% python3 -q
>>> import numpy as np
>>> np.set_printoptions(precision=2, suppress=True, linewidth=160)
>>> def tidy(a):
...     return np.round(a, 2) + 0
... 
>>> K = np.load("dump.npy")
>>> print(K)
[[ -1.82  -3.6   -1.67  -1.09]
 [-10.43  -0.58   2.08   4.03]
 [ -3.22  -2.78  -0.85   0.05]
 [-11.87   0.34   2.73   5.05]
 [ -0.16  -2.33  -1.1   -0.96]
 [ -8.4   -3.18   0.14   2.03]
 [  0.41  -3.86  -2.15  -1.91]
 [  6.03   0.99  -0.86  -2.08]
 [  8.45   3.12  -0.18  -2.  ]
 [ -2.57   4.12   2.75   3.05]
 [ -4.3    2.65   2.28   2.87]
 [ -6.43   2.89   3.1    4.03]
 [ -3.57   1.11   1.4    2.08]
 [ -7.01   4.47   3.93   5.03]
 [  6.04   0.98  -0.84  -2.03]
 [-10.58  -2.91   0.82   3.  ]
 [  3.43  -3.42  -2.67  -3.13]
 [ -5.04   2.08   2.08   3.13]
 [  9.56  -0.08  -2.25  -4.08]
 [ -4.75   4.23   3.37   4.03]
 [  4.18  -2.71  -2.35  -2.94]
 [  3.17   2.87   0.77  -0.07]
 [ -8.62   3.12   3.59   5.01]]
>>> print(tidy(np.linalg.svd(K, compute_uv=False)))
[35.18 15.85  0.33  0.24]
>>> print(np.linalg.matrix_rank(K))
4
>>> basis = K[[9, 11]].astype(float)
>>> for _ in range(4):
...     idx = np.linalg.norm(K[:, None] - basis, axis=-1).argmin(axis=1)
...     basis = np.array([K[idx == j].mean(axis=0) for j in range(2)])
... 
>>> print(idx)
[0 1 0 1 0 1 0 0 0 1 1 1 1 1 0 1 0 1 0 1 0 0 1]
>>> print(np.abs(basis[1] - basis[0]).argmax())
0
>>> print(tidy(basis[1] - basis[0]))
[-10.24   2.51   3.64   5.45]
>>> print(tidy(basis))
[[ 3.28 -0.98 -1.29 -1.84]
 [-6.96  1.53  2.36  3.61]]
>>> print(np.bincount(idx))
[11 12]
>>> x = np.array([3, -2, 1, 1])
>>> y = K @ x
>>> print(tidy(np.linalg.solve(K.T @ K, K.T @ y)))
[ 3. -2.  1.  1.]
>>> rng = np.random.default_rng(62429)
>>> y = y + 0.05 * rng.normal(size=23)
>>> print(tidy(y))
[ -1.08 -24.06  -4.93 -28.58   2.15 -16.62   4.88  13.24  16.82 -10.07 -13.08 -18.05  -9.46 -21.03  13.24 -22.18  11.41 -14.15  22.44 -15.26  12.61   4.44
 -23.47]
>>> b, *_ = np.linalg.lstsq(K, y)
>>> print(tidy(np.linalg.norm(y - K @ b)))
0.29
